$ ipython --no-banner

In [1]: import numpy as np

In [2]: from numpy import linalg as LA

In [3]: np.set_printoptions(precision=2, suppress=True, linewidth=140)

In [4]: A = np.load("dump.npy")

In [5]: A
Out[5]: 
array([[ 0,  4, -1,  2],
       [-4,  0,  3,  3],
       [ 1, -3,  0, -1],
       [-2, -3,  1,  0]])

In [6]: vec = np.array([1, 2, 2, 1])

In [7]: np.round(LA.det(A), 2)
Out[7]: np.float64(25.0)

In [8]: np.round(LA.eigvals(A).real, 2) + 0
Out[8]: array([0., 0., 0., 0.])

In [9]: q = LA.solve(np.eye(4) - A, np.eye(4) + A)

In [10]: np.round(LA.det(q), 2)
Out[10]: np.float64(1.0)

In [11]: np.round(q @ q.T, 2) + 0
Out[11]: 
array([[1., 0., 0., 0.],
       [0., 1., 0., 0.],
       [0., 0., 1., 0.],
       [0., 0., 0., 1.]])

In [12]: (A + A.T) / 2
Out[12]: 
array([[0., 0., 0., 0.],
       [0., 0., 0., 0.],
       [0., 0., 0., 0.],
       [0., 0., 0., 0.]])

In [13]: round(np.abs(LA.eigvals(A)).max(), 2)
Out[13]: np.float64(6.27)

In [14]: LA.matrix_power(A, 4)
Out[14]: 
array([[ 815,  120, -560, -520],
       [ 120, 1335, -280,  440],
       [-560, -280,  415,  280],
       [-520,  440,  280,  535]])

In [15]: A @ A
Out[15]: 
array([[-21,  -3,  14,  13],
       [ -3, -34,   7, -11],
       [ 14,   7, -11,  -7],
       [ 13, -11,  -7, -14]])

In [16]: rng = np.random.default_rng(60)

In [17]: M2 = A + rng.integers(-2, 3, (4, 2)) @ rng.integers(-2, 3, (2, 4))

In [18]: M2
Out[18]: 
array([[-3, -2, -7,  0],
       [-4, -6, -3, -1],
       [ 7, -3,  0, -5],
       [ 0,  5,  9,  4]])

In [19]: LA.matrix_rank(M2 - A, tol=1e-8)
Out[19]: np.int64(2)

In [20]: np.round(LA.svd(M2 - A, compute_uv=False), 2) + 0
Out[20]: array([17.74,  7.64,  0.  ,  0.  ])

In [21]: np.abs(M2 - A).sum(axis=1)
Out[21]: array([17, 16, 10, 22])
